$ python -q
>>> import numpy as np
>>> import numpy.linalg as la
>>> np.set_printoptions(precision=2, suppress=True, linewidth=100)
>>> E = np.vander(np.arange(11) - 2, 4, increasing=True)
>>> E
array([[  1,  -2,   4,  -8],
       [  1,  -1,   1,  -1],
       [  1,   0,   0,   0],
       [  1,   1,   1,   1],
       [  1,   2,   4,   8],
       [  1,   3,   9,  27],
       [  1,   4,  16,  64],
       [  1,   5,  25, 125],
       [  1,   6,  36, 216],
       [  1,   7,  49, 343],
       [  1,   8,  64, 512]])
>>> def softmax(z):
...     e = np.exp(z - z.max(axis=-1, keepdims=True))
...     return e / e.sum(axis=-1, keepdims=True)
... 
>>> softmax(E).sum(axis=1)
array([1., 1., 1., 1., 1., 1., 1., 1., 1., 1., 1.])
>>> softmax(E[3])
array([0.25, 0.25, 0.25, 0.25])
>>> softmax(E[3] + -1)
array([0.25, 0.25, 0.25, 0.25])
>>> S = E @ E.T / np.sqrt(4)
>>> softmax(S).round(6).argmax(axis=1)
array([ 0,  0,  0, 10, 10, 10, 10, 10, 10, 10, 10])
>>> np.round(softmax(S), 2) + 0
array([[1.  , 0.  , 0.  , 0.  , 0.  , 0.  , 0.  , 0.  , 0.  , 0.  , 0.  ],
       [0.99, 0.  , 0.  , 0.  , 0.  , 0.  , 0.  , 0.  , 0.  , 0.  , 0.  ],
       [0.09, 0.09, 0.09, 0.09, 0.09, 0.09, 0.09, 0.09, 0.09, 0.09, 0.09],
       [0.  , 0.  , 0.  , 0.  , 0.  , 0.  , 0.  , 0.  , 0.  , 0.  , 1.  ],
       [0.  , 0.  , 0.  , 0.  , 0.  , 0.  , 0.  , 0.  , 0.  , 0.  , 1.  ],
       [0.  , 0.  , 0.  , 0.  , 0.  , 0.  , 0.  , 0.  , 0.  , 0.  , 1.  ],
       [0.  , 0.  , 0.  , 0.  , 0.  , 0.  , 0.  , 0.  , 0.  , 0.  , 1.  ],
       [0.  , 0.  , 0.  , 0.  , 0.  , 0.  , 0.  , 0.  , 0.  , 0.  , 1.  ],
       [0.  , 0.  , 0.  , 0.  , 0.  , 0.  , 0.  , 0.  , 0.  , 0.  , 1.  ],
       [0.  , 0.  , 0.  , 0.  , 0.  , 0.  , 0.  , 0.  , 0.  , 0.  , 1.  ],
       [0.  , 0.  , 0.  , 0.  , 0.  , 0.  , 0.  , 0.  , 0.  , 0.  , 1.  ]])
>>> print(np.round(softmax(S + np.triu(np.full(S.shape, -np.inf), 1)), 2) + 0)
[[1.   0.   0.   0.   0.   0.   0.   0.   0.   0.   0.  ]
 [1.   0.   0.   0.   0.   0.   0.   0.   0.   0.   0.  ]
 [0.33 0.33 0.33 0.   0.   0.   0.   0.   0.   0.   0.  ]
 [0.01 0.1  0.16 0.73 0.   0.   0.   0.   0.   0.   0.  ]
 [0.   0.   0.   0.   1.   0.   0.   0.   0.   0.   0.  ]
 [0.   0.   0.   0.   0.   1.   0.   0.   0.   0.   0.  ]
 [0.   0.   0.   0.   0.   0.   1.   0.   0.   0.   0.  ]
 [0.   0.   0.   0.   0.   0.   0.   1.   0.   0.   0.  ]
 [0.   0.   0.   0.   0.   0.   0.   0.   1.   0.   0.  ]
 [0.   0.   0.   0.   0.   0.   0.   0.   0.   1.   0.  ]
 [0.   0.   0.   0.   0.   0.   0.   0.   0.   0.   1.  ]]
